$ ipython --no-banner

In [1]: import numpy as np

In [2]: np.set_printoptions(precision=1, suppress=True, linewidth=120)

In [3]: feats = np.loadtxt("mat.csv", delimiter=",")

In [4]: print(feats)
[[ 0.5 -0.7 -1.6  0.2]
 [ 0.  -0.8 -1.5  0.6]
 [ 1.6  1.4 -0.1  0.8]]

In [5]: print(np.diff(feats, axis=0))
[[-0.5 -0.1  0.1  0.4]
 [ 1.6  2.2  1.4  0.2]]

In [6]: print(feats.sum(axis=1))
[-1.6 -1.7  3.7]

In [7]: print(np.abs(feats).max())
1.6

In [8]: print(np.linalg.svd(feats, compute_uv=False))
[2.5 2.3 0.4]

In [9]: print(np.unravel_index(np.abs(feats).argmax(), feats.shape))
(np.int64(0), np.int64(2))

In [10]: print(np.round(feats.mean(axis=0), 1) + 0)
[ 0.7  0.  -1.1  0.5]

In [11]: print(np.count_nonzero(feats))
11

In [12]: print(feats - feats[0])
[[ 0.   0.   0.   0. ]
 [-0.5 -0.1  0.1  0.4]
 [ 1.1  2.1  1.5  0.6]]

In [13]: rng = np.random.default_rng(35)

In [14]: B = feats + rng.integers(-2, 3, (3, 2)) @ rng.integers(-2, 3, (2, 4))

In [15]: print(B)
[[ 2.5 -2.7  3.4  4.2]
 [-2.   3.2 -5.5 -3.4]
 [-0.4  1.4 -6.1 -3.2]]

In [16]: print(np.abs(B - feats).sum(axis=1))
[13. 14. 12.]

In [17]: T = np.stack([B, -2 * B, B[::-1]])

In [18]: print(T.shape)
(3, 3, 4)

In [19]: print(np.linalg.matrix_rank(T.reshape(3, -1)))
2

In [20]: print(np.linalg.norm(T, axis=(1, 2)))
[12.2 24.4 12.2]

In [21]: B = np.array([[-1, -2, -1, -2], [-2, -3, -3, 0], [-3, 2, 1, -1], [3, 3, 0, -3]])

In [22]: Z = np.array([[-5]])

In [23]: E = np.block([[B, np.zeros((4, 1))], [np.zeros((1, 4)), Z]])

In [24]: print(E)
[[-1. -2. -1. -2.  0.]
 [-2. -3. -3.  0.  0.]
 [-3.  2.  1. -1.  0.]
 [ 3.  3.  0. -3.  0.]
 [ 0.  0.  0.  0. -5.]]

In [25]: P = np.triu(np.array([[1, -1, -1, 1, 2],
    ...:     [1, 2, -1, 0, 1],
    ...:     [1, -2, -1, -2, 2],
    ...:     [-1, 2, -1, 2, 2],
    ...:     [1, 0, 1, -2, 2]]), 1) + np.eye(5)

In [26]: B = P @ E @ np.linalg.inv(P)

In [27]: print(round(np.linalg.det(B), 1))
-630.0

In [28]: print(np.trace(B), np.trace(E))
-11.0 -11.0

In [29]: print(P @ E - E @ P)
[[  8.   3.  -1.  -3.   0.]
 [  3.  -4.  -6.  -3.   8.]
 [ -6.  -9.  -1.  11.  -6.]
 [  0.   3.   6.  -3. -13.]
 [  0.   0.   0.   0.   0.]]

In [30]: print(B)
[[   7.    9.   17.   23. -113.]
 [   1.   -4.   -7.  -14.   39.]
 [  -9.  -13.  -21.  -28.  119.]
 [   3.    6.    9.   12.  -64.]
 [   0.    0.    0.    0.   -5.]]

In [31]: print(np.linalg.matrix_rank(B))
5

In [32]: print(np.poly(B))
[  1.  11.  43.  59.  96. 630.]
